$ python3 -q
>>> import numpy as np
>>> import numpy.linalg as la
>>> np.set_printoptions(precision=3, suppress=True, linewidth=140, legacy="1.25")
>>> rng = np.random.default_rng(406031)
>>> K = rng.normal(size=(46, 15)) + 20 * np.array([4, 0, 2, 5, 4, -4, -5, -1, 4, 3, 0, 2, 3, -3, -5])
>>> K
array([[  79.686,    0.28 ,   40.6  ,  100.011,   79.777,  -81.301,  -99.831,  -21.088,   79.635,   59.478,   -0.382,   39.81 ,   59.225,
         -60.731,  -98.811],
       [  80.935,    1.17 ,   40.517,   98.73 ,   79.819,  -78.988, -100.353,  -19.411,   80.847,   59.208,   -1.405,   40.016,   59.748,
         -59.687,  -99.652],
       [  78.023,   -1.483,   39.755,  100.257,   80.866,  -79.408, -100.64 ,  -21.627,   78.647,   61.265,   -0.07 ,   41.289,   60.945,
         -59.306,  -98.679],
       [  79.748,    0.207,   40.541,   98.665,   80.615,  -78.085,  -99.788,  -19.009,   77.773,   61.33 ,    0.312,   38.837,   60.964,
         -60.973,  -99.341],
       [  80.568,    0.015,   40.116,   99.556,   79.646,  -81.37 ,  -98.308,  -20.31 ,   79.962,   59.792,   -0.045,   40.475,   60.934,
         -59.11 ,  -98.961],
       [  82.182,    0.426,   40.506,   98.55 ,   79.91 ,  -80.368,  -97.359,  -18.837,   77.249,   60.832,   -0.735,   40.645,   59.698,
         -60.569,  -97.127],
       [  80.047,   -0.322,   39.05 ,   99.279,   78.784,  -80.811,  -98.574,  -21.061,   78.019,   59.17 ,   -1.12 ,   39.721,   60.311,
         -58.821, -101.147],
       [  78.953,   -1.732,   40.639,  101.352,   78.649,  -79.727, -100.587,  -20.989,   78.62 ,   58.448,    0.011,   37.872,   60.431,
         -61.379,  -99.726],
       [  80.049,   -1.11 ,   40.431,  101.492,   80.58 ,  -78.905, -100.418,  -19.872,   80.985,   60.756,    0.466,   41.286,   60.045,
         -59.661, -100.037],
       [  79.533,   -0.236,   41.604,  101.047,   81.611,  -78.544,  -99.086,  -20.824,   79.173,   59.938,   -2.443,   37.862,   61.962,
         -59.338, -100.099],
       [  80.066,   -0.27 ,   40.482,   99.983,   80.03 ,  -80.506,  -97.919,  -21.048,   79.919,   61.899,    0.615,   41.74 ,   60.991,
         -59.009,  -99.932],
       [  79.687,   -0.157,   41.77 ,   99.805,   78.749,  -80.31 , -101.577,  -20.14 ,   80.118,   58.676,    0.174,   38.471,   58.762,
         -61.753, -100.229],
       [  80.639,    2.205,   40.374,  100.418,   80.77 ,  -79.33 ,  -99.321,  -20.736,   79.46 ,   59.618,    0.413,   41.002,   60.998,
         -62.052, -100.651],
       [  79.255,    0.584,   40.39 ,  101.02 ,   80.46 ,  -79.27 , -100.433,  -20.682,   81.306,   60.693,    0.768,   40.171,   60.253,
         -60.017, -100.96 ],
       [  81.516,   -0.311,   39.926,   98.276,   78.049,  -80.489,  -99.664,  -20.945,   80.718,   61.734,    0.078,   40.878,   60.982,
         -60.536,  -97.065],
       [  80.868,    0.2  ,   39.   ,  101.726,   79.909,  -79.851, -100.317,  -20.208,   80.41 ,   60.487,   -2.279,   40.251,   59.269,
         -60.415, -100.286],
       [  80.247,    0.179,   39.893,   99.539,   78.104,  -79.447, -100.455,  -20.411,   79.474,   59.927,    1.283,   40.629,   61.405,
         -60.299,  -99.427],
       [  81.221,   -0.597,   39.556,  100.308,   79.808,  -82.748, -101.49 ,  -18.581,   79.575,   59.21 ,    0.313,   41.034,   59.06 ,
         -59.701, -100.621],
       [  78.763,   -0.059,   38.733,  101.268,   79.267,  -78.514, -100.294,  -19.254,   78.986,   60.976,    1.348,   39.131,   59.226,
         -60.851,  -98.799],
       [  79.812,   -1.737,   40.281,  100.277,   79.986,  -78.609, -101.643,  -21.579,   79.727,   59.647,    0.618,   40.859,   59.94 ,
         -61.963,  -99.57 ],
       [  81.054,    0.911,   39.857,   99.817,   79.495,  -81.609,  -99.48 ,  -21.23 ,   77.177,   58.714,    0.195,   39.392,   60.619,
         -60.65 , -100.491],
       [  78.123,   -3.537,   39.586,  101.279,   80.558,  -80.547, -101.131,  -18.528,   78.943,   61.001,   -1.153,   39.579,   57.984,
         -59.549, -100.433],
       [  79.158,   -1.815,   41.218,  100.063,   80.846,  -78.61 ,  -98.801,  -20.071,   80.228,   59.434,    0.538,   39.126,   57.738,
         -57.774, -100.465],
       [  80.347,    1.12 ,   38.798,  100.55 ,   79.929,  -80.019,  -99.221,  -19.367,   79.35 ,   60.87 ,    1.633,   39.567,   59.894,
         -59.813, -100.189],
       [  79.772,    0.118,   40.841,   99.054,   81.9  ,  -81.568, -102.969,  -19.149,   80.996,   60.21 ,   -1.134,   39.716,   57.572,
         -60.736,  -99.99 ],
       [  81.451,   -1.987,   39.454,   99.945,   80.169,  -78.116, -102.185,  -20.299,   80.66 ,   59.907,   -1.021,   42.028,   60.949,
         -61.162,  -99.829],
       [  81.441,    0.086,   39.529,  100.876,   79.963,  -80.948,  -98.378,  -19.107,   79.383,   60.329,   -2.234,   39.393,   58.576,
         -58.713, -101.592],
       [  78.439,   -1.118,   39.494,  100.056,   78.766,  -81.221,  -99.48 ,  -20.215,   79.541,   59.604,   -0.161,   41.19 ,   58.954,
         -60.218, -101.359],
       [  79.326,   -1.342,   41.603,  100.038,   79.456,  -78.566, -100.564,  -19.929,   78.265,   59.785,    0.253,   40.052,   60.238,
         -59.3  ,  -98.721],
       [  80.881,    0.096,   38.955,   99.75 ,   80.985,  -80.017,  -99.987,  -22.043,   79.205,   59.449,    0.407,   39.361,   58.853,
         -60.003,  -99.851],
       [  80.496,   -1.173,   40.279,   98.423,   81.495,  -81.229,  -99.386,  -20.149,   81.467,   61.119,   -1.573,   41.794,   59.908,
         -60.313,  -98.015],
       [  79.056,   -0.89 ,   38.908,  101.296,   81.079,  -79.158, -100.429,  -19.652,   80.054,   58.21 ,   -2.298,   38.657,   60.696,
         -60.602, -101.169],
       [  79.948,    0.577,   39.529,   97.687,   78.596,  -80.151,  -99.146,  -20.288,   81.215,   59.711,    0.444,   39.098,   59.011,
         -61.627, -100.615],
       [  79.773,    0.382,   40.237,  100.443,   78.597,  -78.419,  -99.061,  -20.176,   81.97 ,   60.73 ,   -1.596,   37.535,   59.548,
         -59.299,  -99.204],
       [  80.595,   -0.089,   40.689,  101.349,   80.611,  -81.071, -102.518,  -17.582,   81.653,   60.043,   -0.218,   41.469,   60.9  ,
         -60.144, -100.596],
       [  80.959,    2.057,   40.997,   99.487,   78.726,  -79.094,  -99.261,  -19.939,   79.585,   59.837,    0.117,   39.586,   61.755,
         -60.626, -100.262],
       [  79.195,   -0.002,   40.588,  101.154,   79.528,  -80.408,  -98.929,  -19.695,   81.118,   59.962,   -1.1  ,   39.434,   58.623,
         -59.544,  -99.681],
       [  81.183,   -0.108,   40.094,  101.068,   79.825,  -80.633,  -99.291,  -19.554,   79.373,   59.546,    1.088,   40.147,   59.58 ,
         -60.352, -100.081],
       [  80.038,    1.004,   39.732,  100.509,   80.517,  -80.618, -100.177,  -20.1  ,   79.278,   59.911,   -0.582,   39.268,   61.216,
         -60.875,  -98.325],
       [  79.451,    0.634,   39.345,   99.65 ,   80.422,  -79.839,  -99.413,  -19.741,   78.43 ,   61.326,    0.163,   39.405,   61.021,
         -59.606,  -99.41 ],
       [  80.145,    0.301,   40.172,  100.569,   80.635,  -78.721,  -99.946,  -20.137,   80.659,   60.086,   -0.172,   39.767,   61.156,
         -58.957, -100.355],
       [  80.229,    0.453,   38.429,   99.353,   79.485,  -79.924, -100.24 ,  -20.66 ,   79.944,   59.532,   -0.258,   40.295,   60.202,
         -58.128, -101.694],
       [  80.984,    0.171,   40.835,   99.609,   78.841,  -79.782, -100.159,  -19.445,   80.017,   60.253,    1.136,   40.483,   61.648,
         -60.447,  -99.521],
       [  79.997,   -0.247,   41.701,  100.498,   80.41 ,  -79.622, -100.196,  -21.916,   78.986,   58.474,    0.211,   38.223,   60.272,
         -61.313,  -98.934],
       [  76.902,    0.264,   39.88 ,   99.777,   80.208,  -79.974, -101.658,  -20.636,   81.816,   61.204,    0.252,   40.698,   59.946,
         -61.117,  -99.817],
       [  80.256,   -0.773,   39.502,   98.733,   78.717,  -78.98 , -100.048,  -22.686,   79.695,   58.214,   -0.201,   40.   ,   59.324,
         -59.872,  -98.482]])
>>> cen = K - K.mean(axis=0)
>>> evecs = la.svd(cen)[2][:1]
>>> A2 = cen - cen @ evecs.T @ evecs
>>> la.norm(A2, axis=1).round(6).argmax()
9
>>> np.round(np.diag(evecs.T @ evecs), 3) + 0
array([0.118, 0.131, 0.   , 0.095, 0.054, 0.   , 0.239, 0.029, 0.114, 0.001, 0.029, 0.   , 0.111, 0.001, 0.077])
>>> (cen @ evecs.T).std(axis=0)
array([1.58])
